$ python3 -q
>>> import numpy as np
>>> import numpy.linalg as la
>>> np.set_printoptions(suppress=True, linewidth=200)
>>> def tidy(a):
...     return np.round(a, 2) + 0
... 
>>> A = np.load("case14.npy")
>>> A
array([[  0.47, -13.49,   4.43,  -3.56,  13.62],
       [  8.79,   5.32,  -4.94,  15.04,   6.62],
       [ 12.95,  -2.17,  -8.6 , -12.2 ,  -2.21],
       [ -8.47, -17.55,   0.13,   4.05,  -1.96],
       [ -9.75,  14.13,   2.23,  -9.55,   3.02],
       [ -9.04,   2.86,  13.4 ,  -7.67,   8.47],
       [ -5.45,  -1.99,   6.1 , -17.49,  -4.82],
       [  0.69,  15.71,  -4.25, -11.44,   1.97],
       [  7.35,  -0.46, -13.08,   5.96, -11.79],
       [ -4.49,  -8.61,  -3.44,   3.28, -16.82],
       [ -2.97,  10.19,   1.63, -16.72,   2.25],
       [ 11.12,   8.4 ,   7.11,  -2.82, -12.14],
       [  2.98,  -6.79,  -7.9 ,  -9.1 ,  14.13],
       [ -7.24,   4.69,  10.01, -14.75,   2.79],
       [  5.49, -16.94,  -3.32,   7.9 ,  -3.09],
       [  3.31,  -2.38, -15.17,  -5.7 , -11.  ],
       [  4.11,   3.28, -10.79,  12.48, -10.02],
       [ 11.22,  -5.34,  12.95,   8.68,   1.66],
       [ 11.  ,  10.3 ,   2.55,   6.1 , -11.36],
       [ -8.16,   7.19,  15.67,  -2.54,  -5.44]])
>>> A2 = np.c_[A[:, :1] @ np.array([[7]]), np.array([1, 0, 1, 2, 1, 2, 1, 1, 0, 1, 0, 2, 1, 2, 1, 0, 0, 2, 1, 1])]
>>> tidy(A2)
array([[  3.29,   1.  ],
       [ 61.53,   0.  ],
       [ 90.65,   1.  ],
       [-59.29,   2.  ],
       [-68.25,   1.  ],
       [-63.28,   2.  ],
       [-38.15,   1.  ],
       [  4.83,   1.  ],
       [ 51.45,   0.  ],
       [-31.43,   1.  ],
       [-20.79,   0.  ],
       [ 77.84,   2.  ],
       [ 20.86,   1.  ],
       [-50.68,   2.  ],
       [ 38.43,   1.  ],
       [ 23.17,   0.  ],
       [ 28.77,   0.  ],
       [ 78.54,   2.  ],
       [ 77.  ,   1.  ],
       [-57.12,   1.  ]])
>>> tidy(la.norm(A2 - A @ la.lstsq(A, A2)[0], axis=0))
array([0.  , 4.22])
>>> cent = A[[1, 6]].astype(float)
>>> for _ in range(4):
...     idx = la.norm(A[:, None] - cent, axis=-1).argmin(axis=1)
...     cent = np.array([A[idx == j].mean(axis=0) for j in range(2)])
... 
>>> idx
array([1, 0, 0, 0, 1, 1, 1, 1, 0, 0, 1, 0, 1, 1, 0, 0, 0, 0, 0, 1])
>>> np.bincount(idx)
array([11,  9])
>>> tidy(cent)
array([[  5.67,  -2.38,  -3.33,   3.89,  -6.56],
       [ -4.27,   3.61,   4.59, -10.31,   4.  ]])
>>> D = la.norm(A[:, None] - A[None], axis=-1)
>>> np.unravel_index(D.round(6).argmax(), D.shape)
(np.int64(5), np.int64(8))
>>> tidy(la.norm(A, axis=1))
array([20.  , 20.  , 20.  , 20.  , 20.  , 20.  , 20.  , 20.  , 20.  , 19.99, 20.  , 20.  , 20.  , 20.  , 20.  , 20.01, 20.01, 20.01, 20.  , 20.  ])
>>> (D + 1e9 * np.eye(20)).round(6).argmin(axis=1)
array([12, 16, 15, 14, 10, 13, 13, 10, 16,  3,  7, 18,  0,  5,  3,  8,  8, 14, 11,  5])
>>> x = np.array([-2, -2, 2, -1, -2])
>>> target = A @ x
>>> coef, lr = np.zeros(5), 1 / la.norm(A, 2) ** 2
>>> for i in range(6):
...     coef -= lr * A.T @ (A @ coef - target)
...     if i % 2 == 0: print(i, round(la.norm(A @ coef - target), 2))
... 
0 83.24
2 33.64
4 14.01
>>> tidy(coef)
array([-1.95, -1.88,  1.9 , -0.93, -1.79])
>>> cen = (A - A.mean(axis=0)) / A.std(axis=0)
>>> np.argwhere(np.abs(cen) > 2)
array([], shape=(0, 2), dtype=int64)
>>> tidy(cen.std(axis=0))
array([1., 1., 1., 1., 1.])
>>> coef = la.lstsq(np.delete(cen, 1, axis=1), cen[:, 1])[0]
>>> np.abs(coef).argmax()
np.int64(2)
>>> tidy(coef)
array([ 0.17,  0.19, -0.37, -0.2 ])
>>> m1 = np.load("run11.npy")
>>> m1
array([[ 3,  0, -2,  3],
       [-1,  3, -2,  3],
       [ 3,  0, -2,  3]])
>>> # null space of dimension 2
>>> la.matrix_rank(m1, rtol=0.1)
np.int64(2)
>>> [round(float(x), 2) for x in la.svd(m1, compute_uv=False)[:3]]
[7.15, 3.99, 0.0]
>>> np.unique(m1.round(6), axis=0).shape
(2, 4)
>>> tidy(m1 @ la.pinv(m1) @ m1)
array([[ 3.,  0., -2.,  3.],
       [-1.,  3., -2.,  3.],
       [ 3.,  0., -2.,  3.]])
>>> try:
...     la.inv(m1)
... except la.LinAlgError as e:
...     print(e)
... 
Last 2 dimensions of the array must be square
>>> np.abs(np.diag(la.qr(m1)[1])) > 1e-9
array([ True,  True, False])
>>> left, sigma, Vh = la.svd(m1)
>>> tidy(sigma)
array([7.15, 3.99, 0.  ])
>>> np.argmax(sigma[:-1] / (sigma[1:] + 1e-6)) + 1
np.int64(2)
>>> A2 = left[:, :2] @ np.diag(sigma[:2]) @ Vh[:2]
>>> tidy(la.norm(m1 - A2) / la.norm(m1))
np.float64(0.0)
>>> tidy(la.norm(m1 - A2, 2)), tidy(sigma[2])
(np.float64(0.0), np.float64(0.0))
>>> tidy(np.abs(m1 - A2).max())
np.float64(0.0)
>>> blk = np.stack([m1, -2 * m1, m1[::-1]])
>>> la.matrix_rank(blk.reshape(3, -1))
np.int64(1)
>>> tidy(la.norm(blk, axis=(1, 2)))
array([ 8.19, 16.37,  8.19])
>>> rk = la.matrix_rank(m1)
>>> rk
np.int64(2)
>>> N = la.svd(m1)[2][rk:].T
>>> tidy(m1 @ N)
array([[0., 0.],
       [0., 0.],
       [0., 0.]])
>>> N.shape
(4, 2)
>>> [int(la.matrix_rank(m1[:i])) for i in range(1, len(m1) + 1)]
[1, 2, 2]
>>> [int(la.matrix_rank(m1[:, :j + 1])) for j in range(4)]
[1, 2, 2, 2]
>>> la.matrix_rank(m1.T @ m1), la.matrix_rank(m1 @ m1.T)
(np.int64(2), np.int64(2))
>>> tidy(N @ N.T)
array([[ 0.29,  0.38,  0.13, -0.2 ],
       [ 0.38,  0.51,  0.18, -0.27],
       [ 0.13,  0.18,  0.75,  0.37],
       [-0.2 , -0.27,  0.37,  0.45]])
>>> data = np.load("layer5.npy")
>>> data
array([[-2,  1,  2],
       [ 1,  1,  2],
       [ 2, -1,  1],
       [-2, -2,  2],
       [ 1,  0, -2],
       [ 0, -2,  1],
       [ 3,  6, 12]])
>>> # row 6 is much longer than the rest
>>> A2 = data[0, 0] * data[1:] - np.outer(data[1:, 0], data[0])
>>> A2
array([[  0,  -3,  -6],
       [  0,   0,  -6],
       [  0,   6,   0],
       [  0,  -1,   2],
       [  0,   4,  -2],
       [  0, -15, -30]])
>>> la.matrix_rank(A2), la.matrix_rank(data)
(np.int64(2), np.int64(3))
>>> x = np.array([-6, 0, -7])
>>> target = data @ x
>>> tidy(la.solve(data.T @ data, data.T @ target))
array([-6.,  0., -7.])
>>> target
array([  -2,  -20,  -19,   -2,    8,   -7, -102])
>>> rng = np.random.default_rng(3817)
>>> target = target + 0.02 * rng.normal(size=7)
>>> tidy(target)
array([  -2.  ,  -20.  ,  -19.04,   -1.98,    8.03,   -7.  , -101.99])
>>> coef, *_ = la.lstsq(data, target)
>>> tidy(la.norm(target - data @ coef))
np.float64(0.05)
>>> [round(float(la.norm(la.solve(data.T @ data + lam * np.eye(3), data.T @ target))), 2) for lam in (0, 1, 10, 100)]
[9.22, 8.93, 7.62, 4.96]
>>> P = data @ la.solve(data.T @ data, data.T)
>>> la.matrix_rank(np.eye(7) - P)
np.int64(4)
>>> tidy(la.eigvalsh(P))
array([0., 0., 0., 0., 1., 1., 1.])
>>> tidy(np.diag(P))
array([0.41, 0.05, 0.47, 0.61, 0.14, 0.37, 0.95])
>>> A2 = data + rng.integers(-2, 3, (7, 1)) @ rng.integers(-2, 3, (1, 3))
>>> A2
array([[-3, -1,  1],
       [ 3,  5,  4],
       [ 3,  1,  2],
       [-3, -4,  1],
       [ 1,  0, -2],
       [-2, -6, -1],
       [ 4,  8, 13]])
>>> tidy(la.svd(A2 - data, compute_uv=False))
array([8.49, 0.  , 0.  ])
>>> la.matrix_rank(A2 - data, tol=1e-8)
np.int64(1)
>>> theta = np.radians(120)
>>> Rm = np.eye(3)
>>> Rm[0, 0] = Rm[2, 2] = np.cos(theta)
>>> Rm[0, 2], Rm[2, 0] = -np.sin(theta), np.sin(theta)
>>> tidy(Rm)
array([[-0.5 ,  0.  , -0.87],
       [ 0.  ,  1.  ,  0.  ],
       [ 0.87,  0.  , -0.5 ]])
>>> A2 = data @ Rm.T
>>> tidy(np.abs(A2 - data).max(axis=0))
array([14.89,  0.  , 15.4 ])
>>> tidy(la.svd(data, compute_uv=False)), tidy(la.svd(A2, compute_uv=False))
(array([14.19,  4.45,  3.3 ]), array([14.19,  4.45,  3.3 ]))
>>> np.allclose(la.norm(data, axis=1), la.norm(A2, axis=1))
True
>>> tidy(A2)
array([[ -0.73,   1.  ,  -2.73],
       [ -2.23,   1.  ,  -0.13],
       [ -1.87,  -1.  ,   1.23],
       [ -0.73,  -2.  ,  -2.73],
       [  1.23,   0.  ,   1.87],
       [ -0.87,  -2.  ,  -0.5 ],
       [-11.89,   6.  ,  -3.4 ]])
>>> K = np.tanh(np.array([[1.4],
...     [1.7],
...     [0.1],
...     [0.4],
...     [0.1],
...     [-1.1],
...     [-1.0],
...     [0.3],
...     [-1.7],
...     [-0.5],
...     [0.6],
...     [1.0],
...     [-1.4],
...     [-2.1],
...     [-0.4],
...     [-0.2],
...     [0.0],
...     [0.7],
...     [0.0],
...     [0.8],
...     [-1.2],
...     [0.6],
...     [0.6],
...     [0.8],
...     [1.1],
...     [0.4],
...     [1.0],
...     [-0.5],
...     [-1.0],
...     [-1.3],
...     [-0.5],
...     [1.0],
...     [1.2],
...     [-1.1]]) @ np.array([[0.8, -2.1, 0.0]]))
>>> tidy(K)
array([[ 0.81, -0.99,  0.  ],
       [ 0.88, -1.  ,  0.  ],
       [ 0.08, -0.21,  0.  ],
       [ 0.31, -0.69,  0.  ],
       [ 0.08, -0.21,  0.  ],
       [-0.71,  0.98,  0.  ],
       [-0.66,  0.97,  0.  ],
       [ 0.24, -0.56,  0.  ],
       [-0.88,  1.  ,  0.  ],
       [-0.38,  0.78,  0.  ],
       [ 0.45, -0.85,  0.  ],
       [ 0.66, -0.97,  0.  ],
       [-0.81,  0.99,  0.  ],
       [-0.93,  1.  ,  0.  ],
       [-0.31,  0.69,  0.  ],
       [-0.16,  0.4 ,  0.  ],
       [ 0.  ,  0.  ,  0.  ],
       [ 0.51, -0.9 ,  0.  ],
       [ 0.  ,  0.  ,  0.  ],
       [ 0.56, -0.93,  0.  ],
       [-0.74,  0.99,  0.  ],
       [ 0.45, -0.85,  0.  ],
       [ 0.45, -0.85,  0.  ],
       [ 0.56, -0.93,  0.  ],
       [ 0.71, -0.98,  0.  ],
       [ 0.31, -0.69,  0.  ],
       [ 0.66, -0.97,  0.  ],
       [-0.38,  0.78,  0.  ],
       [-0.66,  0.97,  0.  ],
       [-0.78,  0.99,  0.  ],
       [-0.38,  0.78,  0.  ],
       [ 0.66, -0.97,  0.  ],
       [ 0.74, -0.99,  0.  ],
       [-0.71,  0.98,  0.  ]])
>>> left, sigma, Vh = la.svd(K)
>>> tidy(sigma)
array([5.93, 0.56, 0.  ])
>>> A2 = left[:, :2] @ np.diag(sigma[:2]) @ Vh[:2]
>>> tidy(A2)
array([[ 0.81, -0.99,  0.  ],
       [ 0.88, -1.  ,  0.  ],
       [ 0.08, -0.21,  0.  ],
       [ 0.31, -0.69,  0.  ],
       [ 0.08, -0.21,  0.  ],
       [-0.71,  0.98,  0.  ],
       [-0.66,  0.97,  0.  ],
       [ 0.24, -0.56,  0.  ],
       [-0.88,  1.  ,  0.  ],
       [-0.38,  0.78,  0.  ],
       [ 0.45, -0.85,  0.  ],
       [ 0.66, -0.97,  0.  ],
       [-0.81,  0.99,  0.  ],
       [-0.93,  1.  ,  0.  ],
       [-0.31,  0.69,  0.  ],
       [-0.16,  0.4 ,  0.  ],
       [ 0.  ,  0.  ,  0.  ],
       [ 0.51, -0.9 ,  0.  ],
       [ 0.  ,  0.  ,  0.  ],
       [ 0.56, -0.93,  0.  ],
       [-0.74,  0.99,  0.  ],
       [ 0.45, -0.85,  0.  ],
       [ 0.45, -0.85,  0.  ],
       [ 0.56, -0.93,  0.  ],
       [ 0.71, -0.98,  0.  ],
       [ 0.31, -0.69,  0.  ],
       [ 0.66, -0.97,  0.  ],
       [-0.38,  0.78,  0.  ],
       [-0.66,  0.97,  0.  ],
       [-0.78,  0.99,  0.  ],
       [-0.38,  0.78,  0.  ],
       [ 0.66, -0.97,  0.  ],
       [ 0.74, -0.99,  0.  ],
       [-0.71,  0.98,  0.  ]])
>>> la.matrix_rank(A2)
np.int64(2)
>>> tidy(la.norm(K - A2, 2)), sigma[2]
(np.float64(0.0), np.float64(0.0))
>>> E = np.array([[0, -2, 0, 0, -2, 2, 2, 1],
...     [0, 0, 1, 1, 1, -1, 2, -1],
...     [0, 0, 0, -1, 0, 1, 2, 0],
...     [0, 0, 0, 0, -2, -2, -1, -1],
...     [0, 0, 0, 0, 0, 2, 1, 2],
...     [0, 0, 0, 0, 0, 0, 1, -1],
...     [0, 0, 0, 0, 0, 0, 0, 1],
...     [0, 0, 0, 0, 0, 0, 0, 0]])
>>> E
array([[ 0, -2,  0,  0, -2,  2,  2,  1],
       [ 0,  0,  1,  1,  1, -1,  2, -1],
       [ 0,  0,  0, -1,  0,  1,  2,  0],
       [ 0,  0,  0,  0, -2, -2, -1, -1],
       [ 0,  0,  0,  0,  0,  2,  1,  2],
       [ 0,  0,  0,  0,  0,  0,  1, -1],
       [ 0,  0,  0,  0,  0,  0,  0,  1],
       [ 0,  0,  0,  0,  0,  0,  0,  0]])
>>> # triangular
>>> rk = la.matrix_rank(E)
>>> rk
np.int64(7)
>>> N = la.svd(E)[2][rk:].T
>>> E @ N
array([[0.],
       [0.],
       [0.],
       [0.],
       [0.],
       [0.],
       [0.],
       [0.]])
>>> N.shape
(8, 1)
>>> [int(la.matrix_rank(E[:i])) for i in range(1, len(E) + 1)]
[1, 2, 3, 4, 5, 6, 7, 7]
>>> [int(la.matrix_rank(np.delete(E, i, axis=0))) for i in range(8)]
[6, 6, 6, 6, 6, 6, 6, 7]
>>> def softmax(z):
...     e = np.exp(z - z.max(axis=-1, keepdims=True))
...     return e / e.sum(axis=-1, keepdims=True)
... 
>>> tidy(softmax(E).sum(axis=1))
array([1., 1., 1., 1., 1., 1., 1., 1.])
>>> S = E @ E.T / np.sqrt(8)
>>> tidy(softmax(S + np.triu(np.full(S.shape, -np.inf), 1)))
array([[1.  , 0.  , 0.  , 0.  , 0.  , 0.  , 0.  , 0.  ],
       [0.03, 0.97, 0.  , 0.  , 0.  , 0.  , 0.  , 0.  ],
       [0.45, 0.11, 0.45, 0.  , 0.  , 0.  , 0.  , 0.  ],
       [0.01, 0.02, 0.01, 0.96, 0.  , 0.  , 0.  , 0.  ],
       [0.37, 0.01, 0.09, 0.  , 0.53, 0.  , 0.  , 0.  ],
       [0.14, 0.29, 0.2 , 0.1 , 0.07, 0.2 , 0.  , 0.  ],
       [0.18, 0.09, 0.13, 0.09, 0.25, 0.09, 0.18, 0.  ],
       [0.12, 0.12, 0.12, 0.12, 0.12, 0.12, 0.12, 0.12]])
>>> tidy(E @ la.pinv(E) @ E)
array([[ 0., -2.,  0.,  0., -2.,  2.,  2.,  1.],
       [ 0.,  0.,  1.,  1.,  1., -1.,  2., -1.],
       [ 0.,  0.,  0., -1.,  0.,  1.,  2.,  0.],
       [ 0.,  0.,  0.,  0., -2., -2., -1., -1.],
       [ 0.,  0.,  0.,  0.,  0.,  2.,  1.,  2.],
       [ 0.,  0.,  0.,  0.,  0.,  0.,  1., -1.],
       [ 0.,  0.,  0.,  0.,  0.,  0.,  0.,  1.],
       [ 0.,  0.,  0.,  0.,  0.,  0.,  0.,  0.]])
>>> la.lstsq(E[:-1].T, E[-1])[2]
np.int32(7)
>>> np.abs(np.diag(la.qr(E)[1])) > 1e-9
array([False, False, False, False, False, False, False, False])
>>> try:
...     la.inv(E)
... except la.LinAlgError as e:
...     print(repr(e))
... 
LinAlgError('Singular matrix')
>>> np.allclose(E[:-1].T @ la.lstsq(E[:-1].T, E[-1])[0], E[-1])
True
>>> W0 = np.loadtxt("block4.csv", delimiter=",")
>>> W0
array([[ 1., -3.,  0.,  0.,  0.,  0.,  0.,  0.,  0.],
       [-3.,  2., -3.,  0.,  0.,  0.,  0.,  0.,  0.],
       [ 0., -3.,  1., -3.,  0.,  0.,  0.,  0.,  0.],
       [ 0.,  0., -3.,  0., -3.,  0.,  0.,  0.,  0.],
       [ 0.,  0.,  0., -3.,  1., -3.,  0.,  0.,  0.],
       [ 0.,  0.,  0.,  0., -3.,  0., -3.,  0.,  0.],
       [ 0.,  0.,  0.,  0.,  0., -3.,  2., -3.,  0.],
       [ 0.,  0.,  0.,  0.,  0.,  0., -3.,  3., -3.],
       [ 0.,  0.,  0.,  0.,  0.,  0.,  0., -3.,  1.]])
>>> # equal to its transpose
>>> u, r1 = W0[6], W0[1]
>>> u @ r1
np.float64(0.0)
>>> p = (u @ r1) / (u @ u) * u
>>> np.outer(u, r1)
array([[-0.,  0., -0.,  0.,  0.,  0.,  0.,  0.,  0.],
       [-0.,  0., -0.,  0.,  0.,  0.,  0.,  0.,  0.],
       [-0.,  0., -0.,  0.,  0.,  0.,  0.,  0.,  0.],
       [-0.,  0., -0.,  0.,  0.,  0.,  0.,  0.,  0.],
       [-0.,  0., -0.,  0.,  0.,  0.,  0.,  0.,  0.],
       [ 9., -6.,  9., -0., -0., -0., -0., -0., -0.],
       [-6.,  4., -6.,  0.,  0.,  0.,  0.,  0.,  0.],
       [ 9., -6.,  9., -0., -0., -0., -0., -0., -0.],
       [-0.,  0., -0.,  0.,  0.,  0.,  0.,  0.,  0.]])
>>> p
array([ 0.,  0.,  0.,  0.,  0., -0.,  0., -0.,  0.])
